$ python3 -q
>>> import numpy as np
>>> import numpy.linalg as la
>>> np.set_printoptions(precision=3, suppress=True, linewidth=160, sign=" ")
>>> arr = np.load("arr.npy")
>>> arr
array([[  2.608,   2.5  ,  11.371,   7.017, -14.436],
       [  1.562,  -1.441,   8.772, -17.835,   0.656],
       [  3.014,   0.558,  14.7  ,  -9.38 ,  -9.302],
       [ -0.649,  -2.658,  -1.474, -17.015,  10.041],
       [  2.827,   0.126,  14.053, -11.779,  -7.467],
       [  3.049,   0.662,  14.804,  -8.754,  -9.72 ],
       [ -0.272,  -2.538,   0.334, -17.815,   8.717],
       [ -2.998,  -0.512, -14.647,   9.65 ,   9.116],
       [ -3.161,  -1.479, -14.819,   3.133,  12.586],
       [  2.761,   2.377,  12.221,   5.4  , -14.429],
       [ -3.051,  -1.96 , -13.947,  -0.973,  13.834],
       [  2.93 ,   2.181,  13.196,   3.169, -14.23 ],
       [ -1.99 ,  -2.747,  -8.117, -11.648,  13.672],
       [  3.128,   0.98 ,  14.988,  -6.73 , -10.923],
       [  2.251,   2.678,   9.471,   9.952, -14.107],
       [ -2.052,   0.966, -10.906,  16.481,   2.073],
       [  0.773,   2.69 ,   2.07 ,  16.695, -10.449],
       [  0.55 ,  -2.156,   4.189, -18.649,   5.452],
       [  2.441,  -0.495,  12.537, -14.699,  -4.536]])
>>> la.matrix_rank(arr, rtol=0.1)
np.int64(2)
>>> round(float(la.norm(arr, 2) / la.norm(arr)), 3)
0.762
>>> np.argsort(-la.norm(arr, axis=0).round(6), kind="stable")[:3]
array([ 3,  2,  4])
>>> la.cond(arr) > 100
np.True_
>>> left, sig, Vt = la.svd(arr)
>>> np.argmax(sig[:-1] / (sig[1:] + 1e-6)) + 1
np.int64(2)
>>> print(sig.round(3) + 0)
[ 66.435  56.448   0.      0.      0.   ]
>>> out = left[:, :2] @ np.diag(sig[:2]) @ Vt[:2]
>>> np.round(la.norm(arr - out) / la.norm(arr), 3)
np.float64(0.0)
>>> out
array([[  2.608,   2.5  ,  11.371,   7.017, -14.436],
       [  1.562,  -1.441,   8.772, -17.835,   0.656],
       [  3.014,   0.558,  14.7  ,  -9.38 ,  -9.302],
       [ -0.649,  -2.658,  -1.474, -17.015,  10.041],
       [  2.827,   0.126,  14.053, -11.779,  -7.467],
       [  3.049,   0.662,  14.804,  -8.754,  -9.72 ],
       [ -0.272,  -2.538,   0.334, -17.815,   8.717],
       [ -2.998,  -0.512, -14.647,   9.65 ,   9.116],
       [ -3.161,  -1.479, -14.819,   3.133,  12.586],
       [  2.761,   2.377,  12.221,   5.4  , -14.429],
       [ -3.051,  -1.96 , -13.947,  -0.973,  13.834],
       [  2.93 ,   2.181,  13.196,   3.169, -14.23 ],
       [ -1.99 ,  -2.747,  -8.117, -11.648,  13.672],
       [  3.128,   0.98 ,  14.988,  -6.73 , -10.923],
       [  2.251,   2.678,   9.471,   9.952, -14.107],
       [ -2.052,   0.966, -10.906,  16.481,   2.073],
       [  0.773,   2.69 ,   2.07 ,  16.695, -10.449],
       [  0.55 ,  -2.156,   4.189, -18.649,   5.452],
       [  2.441,  -0.495,  12.537, -14.699,  -4.536]])
>>> la.matrix_rank(out)
np.int64(2)
